% python3 -q
>>> import numpy as np
>>> np.set_printoptions(suppress=True, linewidth=100)
>>> data = np.load("layer19.npy")
>>> data
array([[ 0,  0,  0,  3,  0],
       [ 0,  0,  0,  0, -2],
       [-1,  0,  0,  0,  0],
       [ 0, -7,  0,  0,  0],
       [ 0,  0,  1,  0,  0]])
>>> def softmax(z):
...     e = np.exp(z - z.max(axis=-1, keepdims=True))
...     return e / e.sum(axis=-1, keepdims=True)
... 
>>> np.round(softmax(data[4] + 5), 2)
array([0.15, 0.15, 0.4 , 0.15, 0.15])
>>> scores = data @ data.T / np.sqrt(5)
>>> np.round(softmax(scores), 2) + 0
array([[0.93, 0.02, 0.02, 0.02, 0.02],
       [0.1 , 0.6 , 0.1 , 0.1 , 0.1 ],
       [0.18, 0.18, 0.28, 0.18, 0.18],
       [0.  , 0.  , 0.  , 1.  , 0.  ],
       [0.18, 0.18, 0.18, 0.18, 0.28]])
>>> np.round(softmax(scores)[4] @ data, 2)
array([-0.18, -1.26,  0.28,  0.54, -0.36])
>>> round(np.linalg.det(data[::-1]), 2)
np.float64(-42.0)
>>> round(float(np.linalg.eigvals(data).sum().real), 2)
-0.0
>>> np.einsum("ij,ji->", data, data)
np.int64(0)
>>> round(float(np.linalg.det(2 * data)), 2), round(np.linalg.det(data), 2)
(-1344.0, np.float64(-42.0))
>>> np.kron(np.eye(2, dtype=int), data)
array([[ 0,  0,  0,  3,  0,  0,  0,  0,  0,  0],
       [ 0,  0,  0,  0, -2,  0,  0,  0,  0,  0],
       [-1,  0,  0,  0,  0,  0,  0,  0,  0,  0],
       [ 0, -7,  0,  0,  0,  0,  0,  0,  0,  0],
       [ 0,  0,  1,  0,  0,  0,  0,  0,  0,  0],
       [ 0,  0,  0,  0,  0,  0,  0,  0,  3,  0],
       [ 0,  0,  0,  0,  0,  0,  0,  0,  0, -2],
       [ 0,  0,  0,  0,  0, -1,  0,  0,  0,  0],
       [ 0,  0,  0,  0,  0,  0, -7,  0,  0,  0],
       [ 0,  0,  0,  0,  0,  0,  0,  1,  0,  0]])
>>> np.round(np.poly(data), 2) + 0
array([ 1.,  0.,  0.,  0.,  0., 42.])
>>> proj = np.triu(np.array([[3, 2, 4, 2, 3],
...     [2, 2, 2, 2, 5],
...     [1, 4, 4, 3, 4],
...     [2, 5, 3, 0, 3],
...     [5, 2, 1, 5, 3]]), 1) + np.eye(5)
>>> other = proj @ data @ np.linalg.inv(proj)
>>> np.round(np.poly(other), 2) + 0
array([ 1.,  0.,  0.,  0.,  0., 42.])
>>> other
array([[ -4.,  -6.,  31., -70., 124.],
       [ -2., -10.,  33., -75., 147.],
       [ -1., -19.,  46., -98., 208.],
       [  0.,  -7.,  17., -37.,  78.],
       [  0.,   0.,   1.,  -3.,   5.]])
>>> np.linalg.matrix_rank(other)
np.int64(5)
>>> Uu, s, vt = np.linalg.svd(data, full_matrices=False)
>>> Uu.shape, s.shape, vt.shape
((5, 5), (5,), (5, 5))
>>> np.abs(vt[0])
array([0., 1., 0., 0., 0.])
>>> np.allclose(Uu * s @ vt, data)
True
>>> np.round(np.cumsum(s ** 2) / np.sum(s ** 2), 2)
array([0.77, 0.91, 0.97, 0.98, 1.  ])
>>> round(np.abs(np.linalg.eigvals(data)).max(), 2)
np.float64(2.11)
>>> np.linalg.matrix_power(data, 4)
array([[  0,   0,  42,   0,   0],
       [  0,   0,   0,   6,   0],
       [  0,   0,   0,   0, -42],
       [-14,   0,   0,   0,   0],
       [  0,  21,   0,   0,   0]])
>>> np.trace(data)
np.int64(0)
>>> data @ data
array([[  0, -21,   0,   0,   0],
       [  0,   0,  -2,   0,   0],
       [  0,   0,   0,  -3,   0],
       [  0,   0,   0,   0,  14],
       [ -1,   0,   0,   0,   0]])
>>> f = np.array([3, -3, 0, 2])
>>> r1 = np.array([-4, 1, 9, 3, 0, -1, -7, -8])
>>> arr = f[:, None] + r1[None, :]
>>> arr
array([[ -1,   4,  12,   6,   3,   2,  -4,  -5],
       [ -7,  -2,   6,   0,  -3,  -4, -10, -11],
       [ -4,   1,   9,   3,   0,  -1,  -7,  -8],
       [ -2,   3,  11,   5,   2,   1,  -5,  -6]])
>>> rk = np.linalg.matrix_rank(arr)
>>> rk
np.int64(2)
>>> null = np.linalg.svd(arr)[2][rk:].T
>>> np.linalg.matrix_rank(arr.T @ arr), np.linalg.matrix_rank(arr @ arr.T)
(np.int64(2), np.int64(2))
>>> null.shape
(8, 6)
>>> [int(np.linalg.matrix_rank(arr[:i])) for i in range(1, len(arr) + 1)]
[1, 2, 2, 2]
>>> np.allclose(arr @ null, 0)
True
>>> [int(np.linalg.matrix_rank(arr[:, :j + 1])) for j in range(8)]
[1, 2, 2, 2, 2, 2, 2, 2]
>>> Uu, s, vt = np.linalg.svd(arr)
>>> s.round(2) + 0
array([29.41, 12.92,  0.  ,  0.  ])
>>> np.argmax(s[:-1] / (s[1:] + 1e-6)) + 1
np.int64(2)
>>> other = Uu[:, :2] @ np.diag(s[:2]) @ vt[:2]
>>> np.linalg.matrix_rank(arr, rtol=0.05)
np.int64(2)
>>> np.linalg.matrix_rank(other)
np.int64(2)
>>> round(np.linalg.norm(arr - other, 2), 2), np.round(s[2], 2)
(np.float64(0.0), np.float64(0.0))
>>> round(float(np.linalg.norm(arr - other) / np.linalg.norm(arr)), 2)
0.0
>>> t3 = np.stack([arr, -1 * arr, arr[::-1]])
>>> t3.sum(axis=0)
array([[ -2,   3,  11,   5,   2,   1,  -5,  -6],
       [ -4,   1,   9,   3,   0,  -1,  -7,  -8],
       [ -7,  -2,   6,   0,  -3,  -4, -10, -11],
       [ -1,   4,  12,   6,   3,   2,  -4,  -5]])
>>> np.einsum("bij,cij->bc", t3, t3)
array([[ 1032, -1032,   952],
       [-1032,  1032,  -952],
       [  952,  -952,  1032]])
>>> t3.shape
(3, 4, 8)
>>> (t3 @ arr.T).shape
(3, 4, 4)
>>> x0 = np.array([-1, -1, 1, -2, -2, 3, -3, 3])
>>> h1 = np.maximum(arr @ x0, 0)
>>> arr.T @ h1
array([-42, -12,  36,   0, -18, -24, -60, -66])
>>> np.round(np.tanh(arr @ x0), 2)
array([-1.,  1.,  0., -1.])
>>> np.maximum(arr @ (3 * x0), 0)
array([ 0, 18,  0,  0])
>>> np.argsort(-np.linalg.norm(arr, axis=0).round(6), kind="stable")[:3]
array([2, 7, 6])
>>> round(float(np.linalg.norm(arr, 2) / np.linalg.norm(arr)), 2)
0.92
>>> np.linalg.matrix_rank(arr, rtol=0.1)
np.int64(2)
>>> K = np.load("w.npy")
>>> K
array([[1, 3, 2, 1, 0],
       [0, 1, 3, 2, 1],
       [1, 0, 1, 3, 2],
       [2, 1, 0, 1, 3],
       [3, 2, 1, 0, 1]])
>>> f = np.array([-1, -2, 1])
>>> np.cross(K[3, :3], K[0, :3])
array([ 2, -4,  5])
>>> ang = np.radians(135)
>>> R = np.eye(8)
>>> R[5, 5] = R[3, 3] = np.cos(ang)
>>> R[5, 3], R[3, 5] = -np.sin(ang), np.sin(ang)
>>> R.round(2)
array([[ 1.  ,  0.  ,  0.  ,  0.  ,  0.  ,  0.  ,  0.  ,  0.  ],
       [ 0.  ,  1.  ,  0.  ,  0.  ,  0.  ,  0.  ,  0.  ,  0.  ],
       [ 0.  ,  0.  ,  1.  ,  0.  ,  0.  ,  0.  ,  0.  ,  0.  ],
       [ 0.  ,  0.  ,  0.  , -0.71,  0.  ,  0.71,  0.  ,  0.  ],
       [ 0.  ,  0.  ,  0.  ,  0.  ,  1.  ,  0.  ,  0.  ,  0.  ],
       [ 0.  ,  0.  ,  0.  , -0.71,  0.  , -0.71,  0.  ,  0.  ],
       [ 0.  ,  0.  ,  0.  ,  0.  ,  0.  ,  0.  ,  1.  ,  0.  ],
       [ 0.  ,  0.  ,  0.  ,  0.  ,  0.  ,  0.  ,  0.  ,  1.  ]])
>>> other = arr @ R.T
>>> np.round(np.linalg.svd(arr, compute_uv=False), 2) + 0, np.round(np.linalg.svd(other, compute_uv=False), 2) + 0
(array([29.41, 12.92,  0.  ,  0.  ]), array([29.41, 12.92,  0.  ,  0.  ]))
>>> np.round(np.abs(other - arr).max(axis=0), 2)
array([0.  , 0.  , 0.  , 8.83, 0.  , 7.66, 0.  , 0.  ])
>>> other.round(2)
array([[ -1.  ,   4.  ,  12.  ,  -2.83,   3.  ,  -5.66,  -4.  ,  -5.  ],
       [ -7.  ,  -2.  ,   6.  ,  -2.83,  -3.  ,   2.83, -10.  , -11.  ],
       [ -4.  ,   1.  ,   9.  ,  -2.83,   0.  ,  -1.41,  -7.  ,  -8.  ],
       [ -2.  ,   3.  ,  11.  ,  -2.83,   2.  ,  -4.24,  -5.  ,  -6.  ]])
>>> m1 = np.load("run15.npy")
>>> m1
array([[-2, -1,  0, -1,  2, -1, -2,  2],
       [-2,  2,  1,  2,  1,  1,  1,  2],
       [ 2,  0, -2,  1,  2,  1, -1,  0]])
>>> np.round(softmax(m1[2]), 2)
array([0.33, 0.04, 0.01, 0.12, 0.33, 0.12, 0.02, 0.04])
>>> np.round(softmax(10 * m1[2]), 2) + 0
array([0.5, 0. , 0. , 0. , 0.5, 0. , 0. , 0. ])
>>> np.round(softmax(m1).sum(axis=1), 2)
array([1., 1., 1.])
>>> scores = m1 @ m1.T / np.sqrt(8)
>>> np.round(softmax(scores)[2] @ m1, 2) + 0
array([ 1.97,  0.  , -1.98,  0.99,  2.  ,  0.99, -1.  ,  0.01])
>>> np.round(softmax(scores + np.triu(np.full(scores.shape, -np.inf), 1)), 2) + 0
array([[1.  , 0.  , 0.  ],
       [0.  , 1.  , 0.  ],
       [0.  , 0.  , 0.99]])
>>> np.round(softmax(scores), 2) + 0
array([[1.  , 0.  , 0.  ],
       [0.  , 1.  , 0.  ],
       [0.  , 0.  , 0.99]])
>>> G = m1.T @ m1
>>> np.diag(G)
array([12,  5,  5,  6,  9,  3,  6,  8])
>>> (m1 @ m1.T).shape
(3, 3)
>>> G
array([[12, -2, -6,  0, -2,  2,  0, -8],
       [-2,  5,  2,  5,  0,  3,  4,  2],
       [-6,  2,  5,  0, -3, -1,  3,  2],
       [ 0,  5,  0,  6,  2,  4,  3,  2],
       [-2,  0, -3,  2,  9,  1, -5,  6],
       [ 2,  3, -1,  4,  1,  3,  2,  0],
       [ 0,  4,  3,  3, -5,  2,  6, -2],
       [-8,  2,  2,  2,  6,  0, -2,  8]])
>>> np.round(np.linalg.eigvalsh(G)[::-1], 2) + 0
array([22.85, 17.12, 14.04,  0.  ,  0.  ,  0.  ,  0.  ,  0.  ])
>>> f = np.array([9, -3, -7])
>>> np.array([np.convolve(row, f, "same") for row in m1])
array([[ -3,  17,  -2,  21,  -8, -29,  31,   8],
       [ 24,  17,   1,  -4,  -8,  -1,   8, -13],
       [ -6, -32,  15,  29,  -4, -26,  -4,   7]])
>>> np.convolve(m1[0], f)
array([-18,  -3,  17,  -2,  21,  -8, -29,  31,   8, -14])
>>> np.polyval(f, m1[0])
array([35,  5, -7,  5, 23,  5, 35, 23])
>>> f, r1 = m1[0], m1[2]
>>> f @ r1
np.int64(0)
>>> p = (f @ r1) / (f @ f) * f
>>> np.linalg.matrix_rank(np.outer(f, r1))
np.int64(1)
>>> np.outer(f, r1)
array([[-4,  0,  4, -2, -4, -2,  2,  0],
       [-2,  0,  2, -1, -2, -1,  1,  0],
       [ 0,  0,  0,  0,  0,  0,  0,  0],
       [-2,  0,  2, -1, -2, -1,  1,  0],
       [ 4,  0, -4,  2,  4,  2, -2,  0],
       [-2,  0,  2, -1, -2, -1,  1,  0],
       [-4,  0,  4, -2, -4, -2,  2,  0],
       [ 4,  0, -4,  2,  4,  2, -2,  0]])
>>> round(float(np.linalg.norm(f + r1) ** 2 + np.linalg.norm(f - r1) ** 2), 2)
68.0
>>> ang = np.radians(15)
>>> R = np.eye(8)
>>> R[0, 0] = R[5, 5] = np.cos(ang)
>>> R[0, 5], R[5, 0] = -np.sin(ang), np.sin(ang)
>>> R.round(2)
array([[ 0.97,  0.  ,  0.  ,  0.  ,  0.  , -0.26,  0.  ,  0.  ],
       [ 0.  ,  1.  ,  0.  ,  0.  ,  0.  ,  0.  ,  0.  ,  0.  ],
       [ 0.  ,  0.  ,  1.  ,  0.  ,  0.  ,  0.  ,  0.  ,  0.  ],
       [ 0.  ,  0.  ,  0.  ,  1.  ,  0.  ,  0.  ,  0.  ,  0.  ],
       [ 0.  ,  0.  ,  0.  ,  0.  ,  1.  ,  0.  ,  0.  ,  0.  ],
       [ 0.26,  0.  ,  0.  ,  0.  ,  0.  ,  0.97,  0.  ,  0.  ],
       [ 0.  ,  0.  ,  0.  ,  0.  ,  0.  ,  0.  ,  1.  ,  0.  ],
       [ 0.  ,  0.  ,  0.  ,  0.  ,  0.  ,  0.  ,  0.  ,  1.  ]])
>>> other = m1 @ R.T
>>> other.round(2)
array([[-1.67, -1.  ,  0.  , -1.  ,  2.  , -1.48, -2.  ,  2.  ],
       [-2.19,  2.  ,  1.  ,  2.  ,  1.  ,  0.45,  1.  ,  2.  ],
       [ 1.67,  0.  , -2.  ,  1.  ,  2.  ,  1.48, -1.  ,  0.  ]])
>>> round(np.linalg.det(R), 2), np.round(np.trace(R), 2)
(np.float64(1.0), np.float64(7.93))
>>> np.round(np.abs(other - m1).max(axis=0), 2)
array([0.33, 0.  , 0.  , 0.  , 0.  , 0.55, 0.  , 0.  ])
>>> np.allclose(m1 @ m1.T, other @ other.T)
True
